In [1]: import numpy as np

In [2]: import numpy.linalg as la

In [3]: np.set_printoptions(suppress=True, linewidth=100)

In [4]: def rnd(a):
   ...:     return np.round(a, 2) + 0
   ...: 

In [5]: arr = np.load("m.npy")

In [6]: arr
Out[6]: 
array([[  1,  -2,   4,  -8],
       [  1,  -1,   1,  -1],
       [  1,   0,   0,   0],
       [  1,   1,   1,   1],
       [  1,   2,   4,   8],
       [  1,   3,   9,  27],
       [  1,   4,  16,  64],
       [  1,   5,  25, 125],
       [  1,   6,  36, 216],
       [  1,   7,  49, 343]])

In [7]: # column 3 dominates

In [8]: vec = np.array([1, 0, 3, 1])

In [9]: target = arr @ vec

In [10]: beta, lr = np.zeros(4), 1 / la.norm(arr, 2) ** 2

In [11]: for i in range(25):
    ...:     beta -= lr * arr.T @ (arr @ beta - target)
    ...:     if i % 5 == 0: print(i, round(la.norm(arr @ beta - target), 2))
    ...: 
0 36.01
5 35.85
10 35.7
15 35.55
20 35.4

In [12]: rnd(beta)
Out[12]: array([0.02, 0.05, 0.28, 1.43])

In [13]: feats = np.load("layer10.npy")

In [14]: feats
Out[14]: 
array([[-2,  0, -2,  1,  0,  3,  1,  2,  2,  1,  0, -2],
       [ 0,  2,  0,  3,  2,  5,  3,  4,  4,  3,  2,  0],
       [ 0,  2,  0,  3,  2,  5,  3,  4,  4,  3,  2,  0],
       [-1,  1, -1,  2,  1,  4,  2,  3,  3,  2,  1, -1],
       [ 1,  3,  1,  4,  3,  6,  4,  5,  5,  4,  3,  1],
       [ 0,  2,  0,  3,  2,  5,  3,  4,  4,  3,  2,  0],
       [-1,  1, -1,  2,  1,  4,  2,  3,  3,  2,  1, -1],
       [ 0,  2,  0,  3,  2,  5,  3,  4,  4,  3,  2,  0],
       [-2,  0, -2,  1,  0,  3,  1,  2,  2,  1,  0, -2],
       [-2,  0, -2,  1,  0,  3,  1,  2,  2,  1,  0, -2],
       [ 0,  2,  0,  3,  2,  5,  3,  4,  4,  3,  2,  0],
       [ 1,  3,  1,  4,  3,  6,  4,  5,  5,  4,  3,  1]])

In [15]: # null space of dimension 10

In [16]: la.cond(feats) > 100
Out[16]: np.True_

In [17]: la.matrix_rank(feats, rtol=0.1)
Out[17]: np.int64(2)

In [18]: np.argsort(-la.norm(feats, axis=0).round(6), kind="stable")[:3]
Out[18]: array([5, 7, 8])

In [19]: [round(float(x), 2) for x in la.svd(feats, compute_uv=False)[:3]]
Out[19]: [30.78, 7.78, 0.0]
